$ ipython --no-banner

In [1]: import numpy as np

In [2]: np.set_printoptions(suppress=True, linewidth=160)

In [3]: sigma = 3 * 0.9 ** np.arange(4)

In [4]: rng = np.random.default_rng(56250)

In [5]: mat = rng.normal(size=(24, 4)) * rng.permutation(sigma)

In [6]: mat.round(2)
Out[6]: 
array([[-3.54,  1.13, -6.93, -1.31],
       [ 0.61, -0.61,  0.86, -2.97],
       [-0.83, -0.16,  2.36, -0.22],
       [ 2.2 ,  0.6 ,  0.49,  1.43],
       [-0.28, -0.59,  1.37, -0.5 ],
       [ 1.03,  0.14,  2.89, -3.82],
       [-3.95,  0.76, -0.27, -1.55],
       [ 2.53,  3.19, -1.23,  1.72],
       [-4.91, -1.44, -0.92,  1.51],
       [-3.54, -0.17,  3.41, -2.88],
       [ 4.14, -0.42,  3.23,  0.2 ],
       [ 0.31, -0.1 , -0.31, -1.14],
       [-0.29, -2.29,  0.19,  2.82],
       [-2.69,  2.1 , -0.99, -1.32],
       [-0.25, -6.25, -5.61, -0.11],
       [ 1.93,  0.67,  1.02, -1.  ],
       [ 4.48,  2.23, -1.19,  1.04],
       [-1.37, -2.38, -4.23,  3.06],
       [ 0.95, -0.48, -5.43,  2.73],
       [ 2.03, -0.45, -3.33,  3.02],
       [-1.  , -3.38, -0.89, -0.44],
       [-0.1 , -5.46, -2.88, -2.53],
       [-5.23,  0.59,  2.71,  0.42],
       [ 3.24,  1.74, -6.08, -0.88]])

In [7]: Ac = mat - mat.mean(axis=0)

In [8]: evecs = np.linalg.svd(Ac)[2][:2]

In [9]: other = Ac - Ac @ evecs.T @ evecs

In [10]: np.round((Ac @ evecs.T).std(axis=0), 2)
Out[10]: array([3.16, 2.75])

In [11]: np.linalg.norm(other, axis=1).round(6).argmax()
Out[11]: np.int64(21)

In [12]: np.round(np.diag(evecs.T @ evecs), 2)
Out[12]: array([0.86, 0.18, 0.86, 0.1 ])

In [13]: np.round(np.cov(Ac @ evecs.T, rowvar=False), 2) + 0
Out[13]: 
array([[10.4 ,  0.  ],
       [ 0.  ,  7.92]])

In [14]: arr = np.load("block13.npy")

In [15]: arr
Out[15]: 
array([[-1.35,  0.71,  0.08, -0.01],
       [-0.79, -0.27, -0.58, -1.04],
       [ 2.39,  1.95, -0.38,  6.93],
       [-0.89,  0.33, -0.26, -2.14],
       [ 2.33,  0.88,  0.34,  2.26],
       [ 0.06,  0.72,  0.43,  1.64],
       [-0.09, -3.14,  0.77, -3.08],
       [-1.03, -3.41,  1.6 , -4.53],
       [ 0.18,  2.07, -0.59,  3.92],
       [-1.79, -0.3 , -0.11, -2.28],
       [-2.96, -0.99,  1.07, -0.47],
       [ 2.99,  2.33,  0.41,  6.03],
       [-1.71, -1.57,  0.35, -2.23],
       [ 0.59,  1.29,  0.08,  3.2 ],
       [ 0.86,  1.88,  0.17,  5.59]])

In [16]: z = rng.permutation(4)

In [17]: other = arr[:, z] * rng.choice([-1, 1], 4)

In [18]: other
Out[18]: 
array([[-0.08, -0.71, -1.35,  0.01],
       [ 0.58,  0.27, -0.79,  1.04],
       [ 0.38, -1.95,  2.39, -6.93],
       [ 0.26, -0.33, -0.89,  2.14],
       [-0.34, -0.88,  2.33, -2.26],
       [-0.43, -0.72,  0.06, -1.64],
       [-0.77,  3.14, -0.09,  3.08],
       [-1.6 ,  3.41, -1.03,  4.53],
       [ 0.59, -2.07,  0.18, -3.92],
       [ 0.11,  0.3 , -1.79,  2.28],
       [-1.07,  0.99, -2.96,  0.47],
       [-0.41, -2.33,  2.99, -6.03],
       [-0.35,  1.57, -1.71,  2.23],
       [-0.08, -1.29,  0.59, -3.2 ],
       [-0.17, -1.88,  0.86, -5.59]])

In [19]: Uu, _, Vh = np.linalg.svd(arr.T @ other)

In [20]: np.round(Uu @ Vh, 2) + 0
Out[20]: 
array([[ 0.,  0.,  1.,  0.],
       [ 0., -1.,  0.,  0.],
       [-1.,  0.,  0.,  0.],
       [ 0.,  0.,  0., -1.]])

In [21]: np.round(np.linalg.lstsq(arr, other)[0], 2) + 0
Out[21]: 
array([[ 0.,  0.,  1.,  0.],
       [ 0., -1.,  0.,  0.],
       [-1.,  0.,  0.,  0.],
       [ 0.,  0.,  0., -1.]])

In [22]: x0 = np.array([3, 2, 0, -3])

In [23]: h = np.maximum(other @ x0, 0)

In [24]: np.round(np.maximum(other @ (3 * x0), 0), 2)
Out[24]: array([ 0.  ,  0.  , 54.09,  0.  , 12.  ,  6.57,  0.  ,  0.  , 28.17,  0.  ,  0.  , 36.6 ,  0.  , 20.34, 37.5 ])

In [25]: np.round(np.tanh(other @ x0), 2)
Out[25]: array([-0.93, -0.69,  1.  , -1.  ,  1.  ,  0.98, -1.  , -1.  ,  1.  , -1.  , -0.99,  1.  , -1.  ,  1.  ,  1.  ])

In [26]: h.round(2)
Out[26]: array([ 0.  ,  0.  , 18.03,  0.  ,  4.  ,  2.19,  0.  ,  0.  ,  9.39,  0.  ,  0.  , 12.2 ,  0.  ,  6.78, 12.5 ])

In [27]: Uu, sigma, Vh = np.linalg.svd(arr, full_matrices=False)

In [28]: np.abs(Uu[:, 0]).round(6).argmax()
Out[28]: np.int64(2)

In [29]: np.round(np.abs(Vh[0]), 2)
Out[29]: array([0.31, 0.38, 0.05, 0.87])

In [30]: np.round(Uu.T @ arr @ Vh.T, 2) + 0
Out[30]: 
array([[15.97,  0.  ,  0.  ,  0.  ],
       [ 0.  ,  4.37,  0.  ,  0.  ],
       [ 0.  ,  0.  ,  3.35,  0.  ],
       [ 0.  ,  0.  ,  0.  ,  1.35]])

In [31]: round(float(np.sqrt((sigma ** 2).sum())), 2), round(float(np.linalg.norm(arr)), 2)
Out[31]: (16.94, 16.94)

In [32]: np.round(Uu.T @ Uu, 2) + 0
Out[32]: 
array([[1., 0., 0., 0.],
       [0., 1., 0., 0.],
       [0., 0., 1., 0.],
       [0., 0., 0., 1.]])

In [33]: Uu.shape, sigma.shape, Vh.shape
Out[33]: ((15, 4), (4,), (4, 4))

In [34]: x0 = np.array([0, 3, 1, 9])

In [35]: y = arr @ x0

In [36]: c, lr = np.zeros(4), 1 / np.linalg.norm(arr, 2) ** 2

In [37]: for i in range(12):
    ...:     c -= lr * arr.T @ (arr @ c - y)
    ...:     if i % 2 == 0: print(i, round(np.linalg.norm(arr @ c - y), 2))
    ...: 
0 12.03
2 10.61
4 9.38
6 8.31
8 7.38
10 6.57

In [38]: round(float(np.linalg.cond(arr)), 2)
Out[38]: 11.79

In [39]: c.round(2)
Out[39]: array([ 1.21,  3.34, -0.03,  8.36])

In [40]: other = np.c_[arr[:, :3] @ np.array([[3, 1, -3], [0, -3, 0], [1, -1, 2]]), np.array([3, -3, 0, -2, -3, 0, 3, -1, 2, 0, -1, -1, -3, 3, -2])]

In [41]: other.round(2)
Out[41]: 
array([[-3.97, -3.56,  4.21,  3.  ],
       [-2.95,  0.6 ,  1.21, -3.  ],
       [ 6.79, -3.08, -7.93,  0.  ],
       [-2.93, -1.62,  2.15, -2.  ],
       [ 7.33, -0.65, -6.31, -3.  ],
       [ 0.61, -2.53,  0.68,  0.  ],
       [ 0.5 ,  8.56,  1.81,  3.  ],
       [-1.49,  7.6 ,  6.29, -1.  ],
       [-0.05, -5.44, -1.72,  2.  ],
       [-5.48, -0.78,  5.15,  0.  ],
       [-7.81, -1.06, 11.02, -1.  ],
       [ 9.38, -4.41, -8.15, -1.  ],
       [-4.78,  2.65,  5.83, -3.  ],
       [ 1.85, -3.36, -1.61,  3.  ],
       [ 2.75, -4.95, -2.24, -2.  ]])

In [42]: np.round(np.linalg.lstsq(arr, other[:, 0])[0], 2) + 0
Out[42]: array([3., 0., 1., 0.])

In [43]: M = np.load("sample17.npy")

In [44]: M
Out[44]: 
array([[ 1,  0,  0],
       [ 4,  1,  0],
       [ 8, -7,  1]])

In [45]: Uu, sigma, Vh = np.linalg.svd(M)

In [46]: sigma.round(2)
Out[46]: array([10.99,  3.36,  0.03])

In [47]: other = Uu[:, :2] @ np.diag(sigma[:2]) @ Vh[:2]

In [48]: other.round(2) + 0
Out[48]: 
array([[ 1.  ,  0.  ,  0.03],
       [ 4.  ,  1.  , -0.01],
       [ 8.  , -7.  ,  1.  ]])

In [49]: x0 = np.array([-1, 2, -1])

In [50]: h = np.maximum(M @ x0, 0)

In [51]: np.maximum(M @ (3 * x0), 0)
Out[51]: array([0, 0, 0])

In [52]: h
Out[52]: array([0, 0, 0])

In [53]: np.maximum(M @ x0, 0) - np.maximum(-M @ x0, 0)
Out[53]: array([ -1,  -2, -23])

In [54]: hat = np.triu(np.array([[-2, -1, -2], [1, 0, 0], [-1, 1, 2]]), 1) + np.eye(3)

In [55]: other = hat @ M @ np.linalg.inv(hat)

In [56]: hat @ M - M @ hat
Out[56]: 
array([[-20.,  14.,   0.],
       [  0.,   4.,   8.],
       [  0.,   8.,  16.]])

In [57]: np.trace(other), np.trace(M)
Out[57]: (np.float64(3.0), np.int64(3))

In [58]: np.linalg.determinant(M)
AttributeError: module 'numpy.linalg' has no attribute 'determinant'


In [59]: (M + M.T) / 2
Out[59]: 
array([[ 1. ,  2. ,  4. ],
       [ 2. ,  1. , -3.5],
       [ 4. , -3.5,  1. ]])

In [60]: (M - M.T) / 2
Out[60]: 
array([[ 0. , -2. , -4. ],
       [ 2. ,  0. ,  3.5],
       [ 4. , -3.5,  0. ]])

In [61]: np.allclose(M, M.T)
Out[61]: False

In [62]: M @ M
Out[62]: 
array([[  1,   0,   0],
       [  8,   1,   0],
       [-12, -14,   1]])

In [63]: np.trace(M)
Out[63]: np.int64(3)

In [64]: other = M[0, 0] * M[1:] - np.outer(M[1:, 0], M[0])

In [65]: other
Out[65]: 
array([[ 0,  1,  0],
       [ 0, -7,  1]])

In [66]: np.flatnonzero(~other.round(6).any(axis=1))
Out[66]: array([], dtype=int64)

In [67]: m1 = np.load("w.npy")

In [68]: m1
Out[68]: 
array([[  0.5,  -1.3,  -1. ,   0.1],
       [  1.5,   0.8,   2.5,  -0.3],
       [  2.2,  -0.1,  -1. ,  -0.3],
       [ -0.4,   0.3,  -2.3,   0. ],
       [  0.5,  -0.4,   0.8,  -0.3],
       [ -1.2,  -0.6,  -0.7,  -1.3],
       [ -0.4,   0.2,   0.5,   2.5],
       [-18. ,   4. ,   4. , -12. ],
       [ -0.9,   0. ,  -0.1,  -0.9],
       [ -0.6,   1.2,  -0.2,   0.6],
       [ -1.2,   2. ,   0.9,  -0.7],
       [ -1.1,  -1.9,  -2.2,  -1.6],
       [ -0.9,   0.8,  -1.3,  -0.9],
       [ -1.1,   0.2,  -0.1,  -2.4],
       [  0. ,  -1.8,   1. ,  -1. ],
       [  1.1,  -1.8,   0.2,   0.1],
       [ -0.3,  -0.9,   0.1,   0.1],
       [ -1. ,  -0.3,  -0.8,   1.8],
       [  1. ,   0.2,  -0.2,  -1.8],
       [  1.4,   0.8,   0.5,   1.9],
       [ -0.8,   0.6,  -0.4,  -1.6],
       [  0.7,  -0.3,  -0.3,  -0.9],
       [ -0.1,  -0.5,   1.9,  -0.2],
       [ -0.8,   0.9,   1. ,   0.2],
       [  1. ,   0. ,   0.7,  -0.1]])

In [69]: # row 7 dominates

In [70]: Ac = (m1 - m1.mean(axis=0)) / m1.std(axis=0)

In [71]: np.argwhere(np.abs(Ac) > 2)
Out[71]: 
array([[7, 0],
       [7, 1],
       [7, 2],
       [7, 3]])

In [72]: np.round(Ac.std(axis=0), 2)
Out[72]: array([1., 1., 1., 1.])

In [73]: c = np.linalg.lstsq(np.delete(Ac, 2, axis=1), Ac[:, 2])[0]

In [74]: c.round(2)
Out[74]: array([-0.16,  0.33, -0.14])

In [75]: cent = np.array([[-2, 9, 5, -7], [4, -1, -8, -6], [-1, -5, 5, 3]])

In [76]: E = np.repeat(cent, 23 // 3, axis=0)

In [77]: E = E + 0.3 * rng.normal(size=E.shape)

In [78]: E.round(2)
Out[78]: 
array([[-2.45,  8.72,  4.53, -6.96],
       [-2.12,  9.28,  5.65, -7.  ],
       [-1.91,  8.87,  5.22, -6.82],
       [-2.27,  9.06,  5.14, -7.25],
       [-1.7 ,  9.13,  4.86, -6.54],
       [-2.4 ,  9.53,  5.1 , -7.04],
       [-2.44,  8.63,  4.66, -6.61],
       [ 3.74, -0.91, -8.24, -6.42],
       [ 4.16, -0.7 , -7.73, -5.74],
       [ 3.54, -1.08, -8.22, -6.26],
       [ 3.73, -1.37, -7.85, -5.34],
       [ 3.62, -1.07, -7.74, -5.98],
       [ 4.06, -0.54, -7.74, -5.5 ],
       [ 4.1 , -0.9 , -8.04, -6.04],
       [-0.68, -5.2 ,  4.64,  2.46],
       [-1.12, -5.1 ,  5.29,  2.55],
       [-0.76, -5.52,  4.66,  2.66],
       [-1.28, -5.08,  5.19,  3.11],
       [-0.98, -5.1 ,  5.21,  3.39],
       [-1.19, -5.28,  5.16,  2.76],
       [-0.86, -5.67,  4.71,  2.67]])

In [79]: M.shape
Out[79]: (3, 3)

In [80]: np.abs(M).max()
Out[80]: np.int64(8)

In [81]: np.linalg.rank(M)
AttributeError: module 'numpy.linalg' has no attribute 'rank'


In [82]: np.linalg.matrix_rank(M)
Out[82]: np.int64(3)

In [83]: np.count_nonzero(M)
Out[83]: np.int64(6)

In [84]: u = np.array([-2, 1])

In [85]: np.round(np.convolve(E[0], u), 2)
Out[85]: array([  4.9 , -19.89,  -0.35,  18.46,  -6.96])

In [86]: np.round(np.cross(E[0, :3], E[15, :3]), 2)
Out[86]: array([69.29,  7.89, 22.23])

In [87]: np.round(np.polyval(u, E[0]), 2)
Out[87]: array([  5.9 , -16.44,  -8.07,  14.92])

In [88]: other = np.c_[E[:, :2] @ np.array([[0, 2], [0, 2]]), np.array([2, 1, 1, 1, 1, 2, 3, 0, 3, 3, 1, 2, 3, 2, 0, 1, 0, 0, 1, 1, 1])]

In [89]: other.round(2)
Out[89]: 
array([[  0.  ,  12.54,   2.  ],
       [  0.  ,  14.31,   1.  ],
       [  0.  ,  13.91,   1.  ],
       [  0.  ,  13.57,   1.  ],
       [  0.  ,  14.87,   1.  ],
       [  0.  ,  14.26,   2.  ],
       [  0.  ,  12.39,   3.  ],
       [  0.  ,   5.66,   0.  ],
       [  0.  ,   6.92,   3.  ],
       [  0.  ,   4.93,   3.  ],
       [  0.  ,   4.72,   1.  ],
       [  0.  ,   5.1 ,   2.  ],
       [  0.  ,   7.05,   3.  ],
       [  0.  ,   6.39,   2.  ],
       [  0.  , -11.75,   0.  ],
       [  0.  , -12.44,   1.  ],
       [  0.  , -12.56,   0.  ],
       [  0.  , -12.72,   0.  ],
       [  0.  , -12.15,   1.  ],
       [  0.  , -12.94,   1.  ],
       [  0.  , -13.06,   1.  ]])

In [90]: np.round(np.linalg.norm(other - E @ np.linalg.lstsq(E, other)[0], axis=0), 2) + 0
Out[90]: array([0.  , 0.  , 3.88])
